% ipython --no-banner

In [1]: import numpy as np

In [2]: np.set_printoptions(suppress=True, linewidth=100)

In [3]: tidy = lambda a: np.round(a, 2) + 0

In [4]: mat = np.loadtxt("layer14.csv", delimiter=",")

In [5]: mat
Out[5]: 
array([[-0.5 ,  2.5 ,  1.1 , -0.1 , -1.7 , -0.4 , -0.7 ,  0.14],
       [-1.  , -0.4 , -2.  ,  0.8 , -0.7 ,  4.4 , -0.9 , -0.93],
       [ 0.9 ,  0.6 , -1.1 , -1.9 ,  0.7 ,  0.6 , -0.5 ,  2.64],
       [ 0.6 ,  1.1 , -0.3 , -2.1 ,  0.6 , -1.1 ,  0.9 ,  1.99],
       [-0.9 , -2.3 ,  0.3 , -0.3 ,  2.  , -1.4 , -0.2 ,  0.36],
       [-1.1 ,  1.1 ,  1.  ,  0.  , -0.3 ,  0.6 , -0.3 ,  0.26],
       [-1.2 ,  0.5 , -0.6 , -2.  , -0.2 ,  0.7 ,  1.3 ,  2.26],
       [ 0.  , -0.8 ,  0.6 ,  1.3 , -0.8 ,  0.2 , -1.  , -1.7 ],
       [ 0.2 ,  0.1 ,  1.3 ,  0.2 , -1.5 ,  1.1 ,  0.5 , -0.45],
       [ 0.3 ,  0.2 ,  0.6 ,  1.6 , -0.5 , -0.3 , -0.5 , -1.79],
       [ 0.  ,  1.  ,  2.  ,  0.9 ,  0.3 ,  0.6 ,  0.2 , -0.68],
       [-0.3 , -0.1 ,  0.2 ,  0.7 ,  0.7 ,  0.1 , -0.8 , -0.66],
       [-0.3 ,  1.  , -0.8 , -0.7 , -0.5 ,  0.  ,  1.2 ,  0.2 ],
       [ 1.1 ,  1.  ,  0.1 , -1.  , -0.7 , -1.3 , -0.1 ,  0.87],
       [ 0.7 , -1.4 , -1.4 ,  0.9 , -0.1 ,  1.8 , -1.8 , -0.84],
       [-0.2 , -1.7 , -1.6 ,  0.3 , -1.  , -0.1 , -1.7 , -0.06],
       [-1.1 , -0.7 ,  1.8 , -0.9 ,  1.4 , -0.4 ,  2.5 ,  1.19],
       [ 1.2 ,  1.2 , -0.7 ,  0.  ,  1.1 , -0.2 , -0.9 , -0.02],
       [ 1.6 , -0.2 , -0.6 ,  0.  ,  1.1 ,  1.9 ,  0.8 , -0.42],
       [-1.5 ,  0.9 , -2.4 , -1.  , -1.1 , -0.6 , -2.1 ,  1.4 ],
       [-0.6 , -0.5 ,  0.3 ,  0.3 ,  0.5 , -1.5 , -0.9 , -0.11],
       [-0.2 , -0.5 ,  1.  ,  0.4 ,  0.3 ,  0.4 ,  1.  , -0.18],
       [-0.1 ,  1.1 , -0.3 , -1.1 ,  0.7 , -1.3 , -1.2 ,  1.08],
       [-0.6 , -0.4 , -2.7 , -0.7 ,  0.9 ,  0.9 ,  0.3 ,  0.79],
       [ 2.2 ,  2.2 ,  0.4 , -0.2 ,  0.7 ,  0.5 ,  0.9 ,  0.19],
       [-0.3 , -1.1 , -0.4 ,  1.7 ,  1.3 ,  0.8 ,  0.3 , -1.77],
       [-0.5 , -0.8 ,  0.  ,  1.  , -0.6 ,  1.6 , -1.8 , -0.69],
       [ 0.3 ,  1.6 ,  0.4 , -0.6 , -1.1 ,  0.6 , -0.8 ,  0.37],
       [-0.2 ,  0.6 , -0.9 ,  0.4 ,  1.  ,  0.5 , -0.5 , -0.33],
       [-0.8 , -1.3 , -0.4 ,  0.1 , -0.3 , -1.  , -0.2 ,  0.35]])

In [6]: basis = mat[[28, 0]].astype(float)

In [7]: for _ in range(6):
   ...:     lab = np.linalg.norm(mat[:, None] - basis, axis=-1).argmin(axis=1)
   ...:     basis = np.array([mat[lab == j].mean(axis=0) for j in range(2)])
   ...: 

In [8]: lab
Out[8]: array([1, 0, 1, 1, 0, 1, 1, 0, 1, 0, 1, 0, 1, 1, 0, 0, 1, 0, 0, 0, 0, 1, 1, 0, 1, 0, 0, 1, 0, 0])

In [9]: np.bincount(lab)
Out[9]: array([16, 14])

In [10]: np.abs(basis[1] - basis[0]).argmax()
Out[10]: np.int64(1)

In [11]: hat = mat @ np.linalg.solve(mat.T @ mat, mat.T)

In [12]: tidy(hat @ mat[:, 2])
Out[12]: 
array([ 1.1, -2. , -1.1, -0.3,  0.3,  1. , -0.6,  0.6,  1.3,  0.6,  2. ,  0.2, -0.8,  0.1, -1.4,
       -1.6,  1.8, -0.7, -0.6, -2.4,  0.3,  1. , -0.3, -2.7,  0.4, -0.4,  0. ,  0.4, -0.9, -0.4])

In [13]: tidy(np.linalg.eigvalsh(hat))
Out[13]: 
array([0., 0., 0., 0., 0., 0., 0., 0., 0., 0., 0., 0., 0., 0., 0., 0., 0., 0., 0., 0., 0., 0., 1.,
       1., 1., 1., 1., 1., 1., 1.])

In [14]: D = np.linalg.norm(mat[:, None] - mat[None], axis=-1)

In [15]: np.unravel_index(D.round(6).argmax(), D.shape)
Out[15]: (np.int64(1), np.int64(16))

In [16]: (D + 1e9 * np.eye(30)).round(6).argmin(axis=1)
Out[16]: 
array([27, 14,  3, 13, 20, 27, 12,  9, 21,  7, 21, 28, 13, 22, 26, 29, 21, 28, 28, 22, 29, 10, 13,
       28, 17, 11, 14,  0, 11, 20])

In [17]: D.shape
Out[17]: (30, 30)

In [18]: tidy(D[:5, :5])
Out[18]: 
array([[0.  , 6.66, 5.17, 4.57, 6.23],
       [6.66, 0.  , 6.48, 7.73, 7.29],
       [5.17, 6.48, 0.  , 2.51, 5.21],
       [4.57, 7.73, 2.51, 0.  , 4.83],
       [6.23, 7.29, 5.21, 4.83, 0.  ]])

In [19]: D.mean(axis=1).argmax()
Out[19]: np.int64(1)

In [20]: x = np.array([0, 1, 2, 2, -2, -2, 2, 1])

In [21]: target = mat @ x

In [22]: tidy(np.linalg.solve(mat.T @ mat, mat.T @ target))
Out[22]: array([ 0.,  1.,  2.,  2., -2., -2.,  2.,  1.])

In [23]: tidy(np.linalg.pinv(mat) @ mat)
Out[23]: 
array([[1., 0., 0., 0., 0., 0., 0., 0.],
       [0., 1., 0., 0., 0., 0., 0., 0.],
       [0., 0., 1., 0., 0., 0., 0., 0.],
       [0., 0., 0., 1., 0., 0., 0., 0.],
       [0., 0., 0., 0., 1., 0., 0., 0.],
       [0., 0., 0., 0., 0., 1., 0., 0.],
       [0., 0., 0., 0., 0., 0., 1., 0.],
       [0., 0., 0., 0., 0., 0., 0., 1.]])

In [24]: tidy(np.linalg.lstsq(mat, target)[0])
Out[24]: array([ 0.,  1.,  2.,  2., -2., -2.,  2.,  1.])

In [25]: rng = np.random.default_rng(31)

In [26]: target = target + 0.05 * rng.normal(size=30)

In [27]: tidy(target)
Out[27]: 
array([  7.42, -12.92,  -6.33,   1.04,  -3.5 ,   2.17,  -0.8 ,   0.51,   4.51,   3.36,   4.81,
        -2.1 ,   1.57,   3.9 , -10.22,  -5.65,   5.32,  -3.85,  -6.23,  -5.33,   0.77,   2.72,
        -1.82,  -9.49,   2.18,  -3.94,  -5.15,   0.95,  -4.69,   0.68])

In [28]: coef, *_ = np.linalg.lstsq(mat, target)

In [29]: [round(float(np.linalg.norm(np.linalg.solve(mat.T @ mat + lam * np.eye(8), mat.T @ target))), 2) for lam in (0, 1, 10, 100)]
Out[29]: [4.69, 3.99, 3.2, 1.31]

In [30]: tidy(np.linalg.norm(target - mat @ coef))
Out[30]: np.float64(0.19)

In [31]: tidy(mat.T @ (target - mat @ coef))
Out[31]: array([0., 0., 0., 0., 0., 0., 0., 0.])

In [32]: coef.round()
Out[32]: array([-0.,  1.,  2.,  2., -2., -2.,  2.,  1.])

In [33]: A = np.load("mat.npy")

In [34]: A
Out[34]: 
array([[ 1, -5,  0,  0,  0, -5,  5, -3, -2,  2,  1,  5, -1, -4,  1, -1],
       [ 0, -3,  1,  3, -1,  1, -5, -1, -3,  4,  0,  2, -2,  1, -5, -5],
       [ 5, -2,  4, -4,  0,  0,  3,  1,  0, 10,  3,  4, -5,  2,  2,  2],
       [ 3, -3,  0,  4,  1, -2,  5,  2,  5, -4,  2, -3,  2, -2, -4, -1],
       [-2,  4,  4,  2, -3, -2, -1, -5, -1, -2,  5,  4,  1, -1, -2, -2],
       [ 1,  0, -1,  0,  5,  2, -4,  3, -4, -6, -1,  4,  3,  1,  1, -5],
       [ 5,  1,  4,  2,  3, -4,  4,  4,  0, -6, -2,  0,  3,  4, -5, -2],
       [ 0, -4,  1,  1,  4, -2,  0, -3,  5,  2,  4,  1, -1,  5,  5, -3],
       [ 0,  0, -3, -5,  0, -2, -2, -1, -5, -8,  2,  5,  4,  1, -4,  1]])

In [35]: Uu, sv = np.linalg.svd(A)
---------------------------------------------------------------------------
ValueError                                Traceback (most recent call last)
Cell In[35], line 1
----> 1 Uu, sv = np.linalg.svd(A)

ValueError: too many values to unpack (expected 2)

In [36]: Uu, sv, Vh = np.linalg.svd(A, full_matrices=False)

In [37]: tidy(Uu.T @ Uu)
Out[37]: 
array([[1., 0., 0., 0., 0., 0., 0., 0., 0.],
       [0., 1., 0., 0., 0., 0., 0., 0., 0.],
       [0., 0., 1., 0., 0., 0., 0., 0., 0.],
       [0., 0., 0., 1., 0., 0., 0., 0., 0.],
       [0., 0., 0., 0., 1., 0., 0., 0., 0.],
       [0., 0., 0., 0., 0., 1., 0., 0., 0.],
       [0., 0., 0., 0., 0., 0., 1., 0., 0.],
       [0., 0., 0., 0., 0., 0., 0., 1., 0.],
       [0., 0., 0., 0., 0., 0., 0., 0., 1.]])

In [38]: np.allclose(Uu * sv @ Vh, A)
Out[38]: True

In [39]: tidy(Vh @ Vh.T)
Out[39]: 
array([[1., 0., 0., 0., 0., 0., 0., 0., 0.],
       [0., 1., 0., 0., 0., 0., 0., 0., 0.],
       [0., 0., 1., 0., 0., 0., 0., 0., 0.],
       [0., 0., 0., 1., 0., 0., 0., 0., 0.],
       [0., 0., 0., 0., 1., 0., 0., 0., 0.],
       [0., 0., 0., 0., 0., 1., 0., 0., 0.],
       [0., 0., 0., 0., 0., 0., 1., 0., 0.],
       [0., 0., 0., 0., 0., 0., 0., 1., 0.],
       [0., 0., 0., 0., 0., 0., 0., 0., 1.]])

In [40]: tidy(np.sqrt((sv ** 2).sum())), tidy(np.linalg.norm(A))
Out[40]: (np.float64(38.6), np.float64(38.6))

In [41]: tidy(np.cumsum(sv ** 2) / np.sum(sv ** 2))
Out[41]: array([0.3 , 0.47, 0.62, 0.72, 0.81, 0.9 , 0.96, 0.98, 1.  ])

In [42]: A2 = A / np.linalg.norm(A, axis=1, keepdims=True)

In [43]: C2 = A2 @ A2.T

In [44]: tidy(np.degrees(np.arccos(np.clip(C2[3, 1], -1, 1))))
Out[44]: np.float64(101.22)

In [45]: (C2 - 2 * np.eye(9)).round(6).argmax(axis=1)
Out[45]: array([2, 4, 0, 6, 8, 8, 3, 2, 5])

In [46]: A.shape
Out[46]: (9, 16)

In [47]: np.count_nonzero(A)
Out[47]: np.int64(126)

In [48]: A[:, 16]
---------------------------------------------------------------------------
IndexError                                Traceback (most recent call last)
Cell In[48], line 1
----> 1 A[:, 16]

IndexError: index 16 is out of bounds for axis 1 with size 16

In [49]: np.linalg.rank(A)
---------------------------------------------------------------------------
AttributeError                            Traceback (most recent call last)
Cell In[49], line 1
----> 1 np.linalg.rank(A)

AttributeError: module 'numpy.linalg' has no attribute 'rank'

In [50]: A[9]
---------------------------------------------------------------------------
IndexError                                Traceback (most recent call last)
Cell In[50], line 1
----> 1 A[9]

IndexError: index 9 is out of bounds for axis 0 with size 9

In [51]: np.diff(A, axis=0)
Out[51]: 
array([[ -1,   2,   1,   3,  -1,   6, -10,   2,  -1,   2,  -1,  -3,  -1,   5,  -6,  -4],
       [  5,   1,   3,  -7,   1,  -1,   8,   2,   3,   6,   3,   2,  -3,   1,   7,   7],
       [ -2,  -1,  -4,   8,   1,  -2,   2,   1,   5, -14,  -1,  -7,   7,  -4,  -6,  -3],
       [ -5,   7,   4,  -2,  -4,   0,  -6,  -7,  -6,   2,   3,   7,  -1,   1,   2,  -1],
       [  3,  -4,  -5,  -2,   8,   4,  -3,   8,  -3,  -4,  -6,   0,   2,   2,   3,  -3],
       [  4,   1,   5,   2,  -2,  -6,   8,   1,   4,   0,  -1,  -4,   0,   3,  -6,   3],
       [ -5,  -5,  -3,  -1,   1,   2,  -4,  -7,   5,   8,   6,   1,  -4,   1,  10,  -1],
       [  0,   4,  -4,  -6,  -4,   0,  -2,   2, -10, -10,  -2,   4,   5,  -4,  -9,   4]])

In [52]: np.zeros(9, 16)
---------------------------------------------------------------------------
TypeError                                 Traceback (most recent call last)
Cell In[52], line 1
----> 1 np.zeros(9, 16)

TypeError: Cannot interpret '16' as a data type
